$ ipython --no-banner

In [1]: import numpy as np

In [2]: import numpy.linalg as la

In [3]: np.set_printoptions(precision=2, suppress=True, linewidth=120)

In [4]: tidy = lambda a: np.round(a, 2) + 0

In [5]: K = np.loadtxt("a.csv", delimiter=",")

In [6]: tidy(K)
Out[6]: 
array([[-0.24,  3.78, -7.53, -8.04,  5.2 , -1.89],
       [ 2.81,  4.  , -2.28, -2.4 ,  3.34, -0.98],
       [ 2.15,  0.22, -3.02, -7.73,  5.27, -4.53],
       [ 4.93,  3.94,  0.12,  2.57, -2.99, -1.83],
       [ 2.21,  4.26, -1.58, -4.93, 10.63,  0.88],
       [ 1.58,  7.1 , -3.43, -2.43,  7.89,  2.79],
       [ 2.37,  4.37, -2.05, -3.77,  7.49,  0.26],
       [ 3.7 ,  4.15, -1.19, -0.2 ,  0.97, -1.09],
       [ 5.48,  6.34,  3.67,  3.34,  7.09,  3.29],
       [ 3.85,  4.64, -0.18, -0.19,  3.87,  0.18],
       [-0.12,  4.48, -7.25, -7.17,  5.36, -1.1 ],
       [ 0.99,  0.78, -6.81, -7.44, -1.18, -6.02],
       [ 6.45,  1.75,  3.67,  2.15, -0.18, -2.75],
       [-0.18,  3.47, -7.22, -8.42,  5.92, -1.99],
       [ 5.54,  2.94,  2.51,  1.33,  1.97, -1.37],
       [ 0.58,  2.26, -7.37, -6.83, -0.34, -4.49],
       [-0.39,  4.36, -7.47, -8.03,  6.53, -1.02]])

In [7]: # rank 4

In [8]: tidy(K @ la.pinv(K) @ K)
Out[8]: 
array([[-0.24,  3.78, -7.53, -8.04,  5.2 , -1.89],
       [ 2.81,  4.  , -2.28, -2.4 ,  3.34, -0.98],
       [ 2.15,  0.22, -3.02, -7.73,  5.27, -4.53],
       [ 4.93,  3.94,  0.12,  2.57, -2.99, -1.83],
       [ 2.21,  4.26, -1.58, -4.93, 10.63,  0.88],
       [ 1.58,  7.1 , -3.43, -2.43,  7.89,  2.79],
       [ 2.37,  4.37, -2.05, -3.77,  7.49,  0.26],
       [ 3.7 ,  4.15, -1.19, -0.2 ,  0.97, -1.09],
       [ 5.48,  6.34,  3.67,  3.34,  7.09,  3.29],
       [ 3.85,  4.64, -0.18, -0.19,  3.87,  0.18],
       [-0.12,  4.48, -7.25, -7.17,  5.36, -1.1 ],
       [ 0.99,  0.78, -6.81, -7.44, -1.18, -6.02],
       [ 6.45,  1.75,  3.67,  2.15, -0.18, -2.75],
       [-0.18,  3.47, -7.22, -8.42,  5.92, -1.99],
       [ 5.54,  2.94,  2.51,  1.33,  1.97, -1.37],
       [ 0.58,  2.26, -7.37, -6.83, -0.34, -4.49],
       [-0.39,  4.36, -7.47, -8.03,  6.53, -1.02]])

In [9]: print(np.abs(np.diag(la.qr(K)[1])) > 1e-9)
[ True  True  True  True False False]

In [10]: try:
    ...:     la.inv(K)
    ...: except la.LinAlgError as e:
    ...:     print(e)
    ...: 
Last 2 dimensions of the array must be square
